% python3 -q
>>> import numpy as np
>>> from numpy import linalg as LA
>>> np.set_printoptions(precision=4, suppress=True, linewidth=200, sign=" ")
>>> E = np.load("dump.npy")
>>> E
array([[ 2,  2,  2,  2],
       [ 2,  4,  4,  4],
       [ 2,  4,  6,  6],
       [ 2,  4,  6,  8]])
>>> w, vecs = LA.eig(E)
>>> np.sort(LA.eigvals(E.T))
array([  0.5662,   0.852 ,   2.    ,  16.5817])
>>> w
array([ 16.5817,   2.    ,   0.852 ,   0.5662])
>>> np.round(E @ vecs[:, 0] - w[0] * vecs[:, 0], 4) + 0
array([ 0.,  0.,  0.,  0.])
>>> u = np.array([5, 1, 0, 1])
>>> B = E + np.outer(u, np.eye(4)[2])
>>> np.round(LA.det(B) / LA.det(E), 4), round(float(1 + LA.solve(E, u)[2]), 4)
(np.float64(0.0), 0.0)
>>> B
array([[ 2.,  2.,  7.,  2.],
       [ 2.,  4.,  5.,  4.],
       [ 2.,  4.,  6.,  6.],
       [ 2.,  4.,  7.,  8.]])
>>> rng = np.random.default_rng(947)
>>> lab = rng.permutation(4)
>>> lab
array([ 2,  1,  3,  0])
>>> B = E[lab][:, lab]
>>> np.allclose(B, E)
False
>>> np.diag(B)
array([ 6,  4,  8,  2])
>>> np.trace(B)
np.int64(20)
>>> B
array([[ 6,  4,  6,  2],
       [ 4,  4,  4,  2],
       [ 6,  4,  8,  2],
       [ 2,  2,  2,  2]])
>>> L = LA.cholesky(E)
>>> LA.eigvalsh(E).min() > 0
np.True_
>>> M = np.loadtxt("mat.csv", delimiter=",")
>>> M
array([[ 0.14,  3.05,  0.89, -1.55,  1.6 ,  1.78,  1.19, -1.85,  0.27],
       [ 1.92, -0.97, -0.79,  2.11, -2.42, -0.2 , -0.35, -0.69, -1.4 ],
       [ 0.3 , -1.24, -3.06, -1.12,  1.36,  1.38, -0.82, -0.42, -0.31],
       [-1.25, -1.01, -0.98, -2.  ,  1.61, -0.38, -0.41,  2.12,  0.86],
       [ 1.61, -4.79, -0.94,  5.06, -5.17, -3.  , -1.79,  1.48, -1.73],
       [-1.51, -1.96, -1.13,  0.19,  1.09, -0.18, -1.1 ,  0.19,  0.6 ],
       [ 1.13,  1.44, -1.97, -3.65,  1.83,  1.7 ,  0.68,  0.79, -0.18],
       [-0.11, -3.39, -1.78,  2.7 , -1.26, -0.64, -1.7 , -0.52, -0.59],
       [-0.7 ,  6.72,  1.86, -9.08,  5.25,  1.9 ,  3.37,  3.1 ,  2.07],
       [-0.43, -2.23,  0.06,  2.8 , -1.55, -1.18, -1.05, -0.32, -0.24],
       [-1.98, -1.78,  0.44,  1.  ,  0.37, -1.16, -0.89,  0.6 ,  0.88],
       [-1.4 ,  1.71,  0.97, -5.57,  2.58, -1.  ,  1.29,  5.15,  1.76],
       [ 0.52, -0.16, -0.08,  2.78, -0.89,  0.94, -0.43, -3.4 , -0.75]])
>>> # rank 4
>>> U, s, Vh = LA.svd(M)
>>> vecs = Vh[:(s > 1e-8).sum()]
>>> x0 = M[12] + 4 * M[1] + rng.integers(2) * np.eye(9)[2]
>>> x0
array([  8.2 ,  -4.04,  -2.24,  11.22, -10.57,   0.14,  -1.83,  -6.16,  -6.35])
>>> np.allclose(vecs.T @ vecs @ x0, x0)
False
>>> np.round(LA.norm(x0 - vecs.T @ vecs @ x0), 4)
np.float64(0.6189)
